In [1]: import numpy as np

In [2]: import numpy.linalg as la

In [3]: np.set_printoptions(suppress=True, linewidth=200)

In [4]: W0 = np.load("x.npy")

In [5]: W0
Out[5]: 
array([[-14.343,  -2.036,  -6.635,  -1.306,  -1.889],
       [ -6.064,  -1.947,   3.476,  -0.634,   1.377],
       [  0.748,   0.05 , -12.06 ,   0.457,  -4.804],
       [  8.58 ,  -1.929,   1.843,   2.065,   4.682],
       [ 15.79 ,   2.253,   6.617,   1.485,   4.816],
       [ 13.168,  -0.761,  -0.571,   0.585,  -2.203],
       [ 25.968,   0.014,   5.727,   1.379,   2.972],
       [  0.047,  -1.761, -13.404,  -0.461,   2.683],
       [  5.84 ,  -1.337, -10.884,  -0.518,  -0.621],
       [ 14.402,  -0.919,  12.373,   1.001,  -6.113],
       [-13.44 ,   0.511, -15.835,   0.077,  -0.014],
       [  1.72 ,   1.121,   1.249,  -0.456,   3.925],
       [-30.31 ,  -0.756,  15.097,  -0.448,   0.598],
       [ -4.138,  -0.317,   4.237,  -0.792,   1.673],
       [ -3.553,  -0.225,   6.197,   2.092,   0.413],
       [-15.343,  -0.879,  -0.58 ,  -0.501,   2.557],
       [ 12.933,   1.981,  16.952,  -0.704,   0.209],
       [  9.109,   0.514,   8.642,  -1.866,  10.906],
       [ 39.728,   2.722,  -2.146,   0.997,  -0.227],
       [-11.778,  -0.379, -12.386,  -0.599,   5.153],
       [ -6.862,   0.295,   4.697,  -1.057,  -2.846],
       [ 17.704,  -1.351,  -1.489,  -0.218,   1.328],
       [ 52.292,  -0.273, -14.114,   2.372,  -7.517],
       [ 18.723,  -0.449,   6.512,   0.969,   0.227],
       [-15.117,  -0.527, -14.031,  -1.252,  -6.514],
       [ 24.639,   1.367,  11.627,   0.896,  10.182],
       [ -9.08 ,   3.09 ,   9.75 ,   0.59 ,  -7.292]])

In [6]: C = W0[[10, 25]].astype(float)

In [7]: for _ in range(6):
   ...:     labels = la.norm(W0[:, None] - C, axis=-1).argmin(axis=1)
   ...:     C = np.array([W0[labels == j].mean(axis=0) for j in range(2)])
   ...: 

In [8]: print(labels)
[0 0 0 1 1 1 1 0 0 1 0 0 0 0 0 0 1 1 1 0 0 1 1 1 0 1 0]

In [9]: np.abs(C[1] - C[0]).argmax()
Out[9]: np.int64(0)

In [10]: x = np.array([0, -2, 0, -3, -1])

In [11]: rhs = W0 @ x

In [12]: la.solve(W0, rhs)
LinAlgError: Last 2 dimensions of the array must be square


In [13]: np.round(la.pinv(W0) @ W0, 3) + 0
Out[13]: 
array([[1., 0., 0., 0., 0.],
       [0., 1., 0., 0., 0.],
       [0., 0., 1., 0., 0.],
       [0., 0., 0., 1., 0.],
       [0., 0., 0., 0., 1.]])

In [14]: np.round(la.solve(W0.T @ W0, W0.T @ rhs), 3) + 0
Out[14]: array([ 0., -2.,  0., -3., -1.])

In [15]: rng = np.random.default_rng(720)

In [16]: rhs = rhs + 0.1 * rng.normal(size=27)

In [17]: print(rhs.round(3))
[  9.792   4.278   3.348  -7.092 -13.864   1.842  -7.032   2.303   4.85    5.043  -1.209  -4.861   2.157   1.476  -6.236   0.623  -2.169  -6.105  -8.217  -2.529   5.448   1.888   0.863  -2.309
  11.197 -15.663  -0.656]

In [18]: c, *_ = la.lstsq(W0, rhs)

In [19]: [round(float(la.norm(la.solve(W0.T @ W0 + lam * np.eye(5), W0.T @ rhs))), 2) for lam in (0, 1, 10, 100)]
Out[19]: [3.74, 3.6, 2.72, 1.05]

In [20]: round(float(la.norm(rhs - W0 @ c)), 3)
Out[20]: 0.473

In [21]: c.round()
Out[21]: array([-0., -2., -0., -3., -1.])

In [22]: c.round(3) + 0
Out[22]: array([ 0.   , -1.988, -0.001, -3.013, -0.995])

In [23]: Xs = W0 - W0.mean(axis=0)

In [24]: evecs = la.svd(Xs)[2][:3]

In [25]: out = Xs - Xs @ evecs.T @ evecs

In [26]: np.round(la.norm(out) / la.norm(Xs), 3)
Out[26]: np.float64(0.073)

In [27]: la.norm(out, axis=1).round(6).argmax()
Out[27]: np.int64(26)

In [28]: print(np.round(np.cov(Xs @ evecs.T, rowvar=False), 3) + 0)
[[336.057   0.      0.   ]
 [  0.     97.142   0.   ]
 [  0.      0.     19.774]]

In [29]: K = np.tanh(np.array([[-1.4, 1.3],
    ...:     [1.5, -1.1],
    ...:     [1.7, -1.0],
    ...:     [-0.4, 0.0],
    ...:     [0.6, -0.9],
    ...:     [2.0, 1.1],
    ...:     [-1.1, -1.8],
    ...:     [-1.4, -0.7],
    ...:     [-1.5, -0.8],
    ...:     [-0.8, 0.3],
    ...:     [0.5, -1.5],
    ...:     [0.7, 1.4],
    ...:     [0.0, -1.2],
    ...:     [0.2, 1.2],
    ...:     [-0.8, -0.9],
    ...:     [-0.1, 0.5],
    ...:     [0.0, -0.1],
    ...:     [-0.3, 0.4],
    ...:     [-0.2, 0.0],
    ...:     [-1.1, 1.3],
    ...:     [-0.9, -0.2],
    ...:     [-0.3, -0.9],
    ...:     [0.9, -0.4],
    ...:     [-0.3, 0.4]]) @ np.array([[1.4, -0.4, -1.0], [-1.5, 0.8, 2.5]]))

In [30]: K.round(3) + 0
Out[30]: 
array([[-0.999,  0.922,  1.   ],
       [ 0.999, -0.901, -1.   ],
       [ 0.999, -0.901, -1.   ],
       [-0.508,  0.159,  0.38 ],
       [ 0.975, -0.744, -0.993],
       [ 0.818,  0.08 ,  0.635],
       [ 0.821, -0.762, -0.998],
       [-0.721,  0.   , -0.336],
       [-0.716, -0.04 , -0.462],
       [-0.917,  0.508,  0.914],
       [ 0.995, -0.885, -1.   ],
       [-0.808,  0.686,  0.993],
       [ 0.947, -0.744, -0.995],
       [-0.909,  0.706,  0.993],
       [ 0.226, -0.38 , -0.896],
       [-0.711,  0.414,  0.874],
       [ 0.149, -0.08 , -0.245],
       [-0.77 ,  0.414,  0.862],
       [-0.273,  0.08 ,  0.197],
       [-0.998,  0.901,  1.   ],
       [-0.744,  0.197,  0.38 ],
       [ 0.731, -0.537, -0.96 ],
       [ 0.953, -0.592, -0.956],
       [-0.77 ,  0.414,  0.862]])

In [31]: out = np.array([[0, 0], [2, 1], [1, 2], [3, -3], [3, -3]])

In [32]: np.einsum("ij,ij->", W0, out)
ValueError: operands could not be broadcast together with remapped shapes [original->remapped]: (27,5)->(27,5) (5,2)->(5,2) 


In [33]: print(np.round(np.einsum("ij->j", W0), 3))
[131.363  -1.928  10.861   4.153  13.661]

In [34]: out = np.c_[W0[:, :2] @ np.array([[-2, -2], [0, -3]]), np.array([-2, -4, -1, 3, -4, -1, -2, 1, 5, -5, 0, -4, 2, -5, -5, 3, -3, 0, 0, -4, 4, 5, 0, -3, -3, -4, 1])]

In [35]: print(out.round(3))
[[  28.686   34.794   -2.   ]
 [  12.128   17.969   -4.   ]
 [  -1.496   -1.646   -1.   ]
 [ -17.16   -11.373    3.   ]
 [ -31.58   -38.339   -4.   ]
 [ -26.336  -24.053   -1.   ]
 [ -51.936  -51.978   -2.   ]
 [  -0.094    5.189    1.   ]
 [ -11.68    -7.669    5.   ]
 [ -28.804  -26.047   -5.   ]
 [  26.88    25.347    0.   ]
 [  -3.44    -6.803   -4.   ]
 [  60.62    62.888    2.   ]
 [   8.276    9.227   -5.   ]
 [   7.106    7.781   -5.   ]
 [  30.686   33.323    3.   ]
 [ -25.866  -31.809   -3.   ]
 [ -18.218  -19.76     0.   ]
 [ -79.456  -87.622    0.   ]
 [  23.556   24.693   -4.   ]
 [  13.724   12.839    4.   ]
 [ -35.408  -31.355    5.   ]
 [-104.584 -103.765    0.   ]
 [ -37.446  -36.099   -3.   ]
 [  30.234   31.815   -3.   ]
 [ -49.278  -53.379   -4.   ]
 [  18.16     8.89     1.   ]]

In [36]: np.round(la.lstsq(W0, out[:, 0])[0], 3) + 0
Out[36]: array([-2.,  0.,  0.,  0.,  0.])

In [37]: la.matrix_rank(np.c_[W0, out])
Out[37]: np.int64(6)

In [38]: np.round(la.norm(out - W0 @ la.lstsq(W0, out)[0], axis=0), 3) + 0
Out[38]: array([ 0.   ,  0.   , 16.045])

In [39]: print(np.round(la.norm(la.qr(W0)[0].T @ out, axis=0) ** 2 / ((out ** 2).sum(axis=0) + 1e-12), 3))
[1.    1.    0.087]
